% python3 -q
>>> import numpy as np
>>> from numpy import linalg as LA
>>> np.set_printoptions(suppress=True, linewidth=100)
>>> E = np.loadtxt("m.csv", delimiter=",")
>>> print(E)
[[ 0. -1.  2. -2. -2.  0.  1. -3. -2. -3.  4.  0. -1. -1.]
 [ 1.  0.  2.  3.  1. -1. -2. -2.  0. -1. -1.  1.  1.  3.]
 [-2. -2.  0. -1.  0.  1.  4. -3.  1.  2. -1. -2.  1.  0.]
 [ 2. -3.  1.  0. -1. -1.  1. -1.  1.  2.  0.  4.  2.  3.]
 [ 2. -1.  0.  1.  0. -1. -3. -2.  1.  2. -2. -1.  0.  2.]
 [ 0.  1. -1.  1.  1.  0.  0. -2.  0.  1. -2. -1.  2. -1.]
 [-1.  2. -4. -1.  3.  0.  0. -1.  2. -1.  0.  2. -1.  1.]
 [ 3.  2.  3.  1.  2.  2.  1.  0.  0. -2.  0. -4.  1. -2.]
 [ 2.  0. -1. -1. -1.  0. -2.  0.  0.  2. -3. -2. -2. -2.]
 [ 3.  1. -2. -2. -2. -1.  1.  2. -2.  0.  0.  2.  2.  1.]
 [-4.  1.  1.  0.  2.  2.  0.  0.  3.  0.  0. -2.  4.  0.]
 [ 0. -1.  2. -4.  1.  1. -2.  4.  2. -2.  2.  0.  1.  2.]
 [ 1. -1. -1. -2.  0. -2.  1. -1.  2. -2. -4. -1.  0.  0.]
 [ 1. -3.  0. -3. -2.  1. -1.  2.  2. -1.  0. -2.  0.  0.]]
>>> vec = np.array([0, 0, 1, 1, 2, 2, 1, 2, 2, 1, 3, 3, 3, 3])
>>> print(vec @ E @ vec)
0.0
>>> print(np.round(LA.eigvals(E).real, 2) + 0)
[0. 0. 0. 0. 0. 0. 0. 0. 0. 0. 0. 0. 0. 0.]
>>> q = LA.solve(np.eye(14) - E, np.eye(14) + E)
>>> print(round(LA.det(q), 2))
1.0
>>> W0 = np.load("arr.npy")
>>> print(W0.round(2))
[[ 15.92   3.67   9.23  -3.11   3.74  10.22  -2.14]
 [ -8.49  -8.52 -10.7  -18.64  -7.8  -19.9  -20.44]
 [ -2.86   3.    -1.79  -5.52   0.37   3.25   1.38]
 [ -5.26   7.86   3.61  12.52   0.27   4.09  -0.71]
 [ -1.75  -0.35  -0.74  -3.18  -3.07  -5.93 -11.61]
 [-15.7   -3.31  -9.17  -3.49  -6.89 -18.76 -16.91]
 [  3.69   5.41   5.73   1.51  -1.4    9.61  -2.49]
 [  1.79   6.24   5.14   8.81   3.1    3.43  -1.2 ]
 [ 36.28   5.66  23.78   7.16   7.18  16.32  -9.14]
 [ -4.64   3.96  -1.46  -2.4   -0.08   3.38   1.34]
 [ -0.96  -0.97  -2.41  -4.04   1.31  -9.41  -8.41]
 [ -9.9   -0.76  -4.88  -2.85  -5.44  -9.73 -12.26]
 [  5.62   5.41   4.93   3.97   5.52   4.65   1.6 ]
 [ -3.47   5.05  -0.8   -5.74  -0.93  10.05   5.11]
 [-10.28   0.36  -7.63  -5.57   0.77  -8.33  -1.6 ]
 [  5.11  -1.07   2.22  -7.52  -3.75  -1.46 -12.92]
 [-11.1    2.67  -5.15   2.86   1.35  -8.04  -1.98]
 [ 17.7   10.56  16.37  15.19   8.38  16.12   3.28]
 [ -3.51   2.45  -4.65  -2.31   8.47  -5.81   5.67]
 [ -0.13   8.61   2.57   3.45   6.05  11.67  11.66]
 [ -7.12   3.83  -3.04   1.62   2.73  -2.67   1.52]
 [ 11.91   8.88  12.34  18.41   9.94   5.2    0.52]
 [ 11.51   1.08   5.41  -7.57   0.64   5.37  -6.05]
 [ -6.05  -4.74  -7.02 -18.13  -8.78  -7.19 -14.11]
 [  4.09   1.6    2.62  -5.21  -1.65   3.22  -6.32]
 [ -5.94  -0.67  -5.37  -3.18   2.14 -11.9   -5.9 ]]
>>> W2 = W0[[4, 18]].astype(float)
>>> for _ in range(4):
...     z = LA.norm(W0[:, None] - W2, axis=-1).argmin(axis=1)
...     W2 = np.array([W0[z == j].mean(axis=0) for j in range(2)])
... 
>>> print(z)
[1 0 1 1 0 0 1 1 1 1 0 0 1 1 0 0 0 1 1 1 1 1 1 0 1 0]
>>> print(W2.round(2))
[[ -6.51  -1.74  -5.09  -6.37  -3.02 -10.06 -10.61]
 [  5.1    5.2    5.     2.55   3.27   6.13   0.25]]
>>> print(np.abs(W2[1] - W2[0]).argmax())
5
